$ python3 -q
>>> import numpy as np
>>> np.set_printoptions(precision=3, suppress=True, linewidth=160, floatmode="fixed")
>>> tidy = lambda a: np.round(a, 3) + 0
>>> r0 = np.array([-3, -1, -1, -3, 3, 0])
>>> A = r0[np.abs(np.subtract.outer(np.arange(6), np.arange(6)))]
>>> print(A)
[[-3 -1 -1 -3  3  0]
 [-1 -3 -1 -1 -3  3]
 [-1 -1 -3 -1 -1 -3]
 [-3 -1 -1 -3 -1 -1]
 [ 3 -3 -1 -1 -3 -1]
 [ 0  3 -3 -1 -1 -3]]
>>> ev, V = np.linalg.eigh(A)
>>> x = np.array([3, 0, 1, 2, 1, 1])
>>> np.abs(A).sum(axis=1).max(), tidy(np.abs(ev).max())
(np.int64(12), np.float64(7.583))
>>> tidy(V * np.abs(ev) @ V.T)
array([[ 4.828, -0.002,  0.728,  1.890, -1.226, -0.286],
       [-0.002,  5.016,  0.104,  1.205,  1.370, -1.226],
       [ 0.728,  0.104,  3.785,  1.453,  1.205,  1.890],
       [ 1.890,  1.205,  1.453,  3.785,  0.104,  0.728],
       [-1.226,  1.370,  1.205,  0.104,  5.016, -0.002],
       [-0.286, -1.226,  1.890,  0.728, -0.002,  4.828]])
>>> print((np.sign(V[:, -1].round(6)) == np.sign(V[0, -1].round(6))).astype(int))
[1 0 1 0 1 0]
>>> Q, V = np.linalg.qr(A[:, :5])[0], np.linalg.qr(A[:, 5:])[0]
>>> sig = np.linalg.svd(Q.T @ V, compute_uv=False)
>>> tidy(np.degrees(np.arccos(sig.clip(0, 1))))
array([30.573])
>>> (sig > 0.9).sum()
np.int64(0)
>>> tidy(sig)
array([0.861])
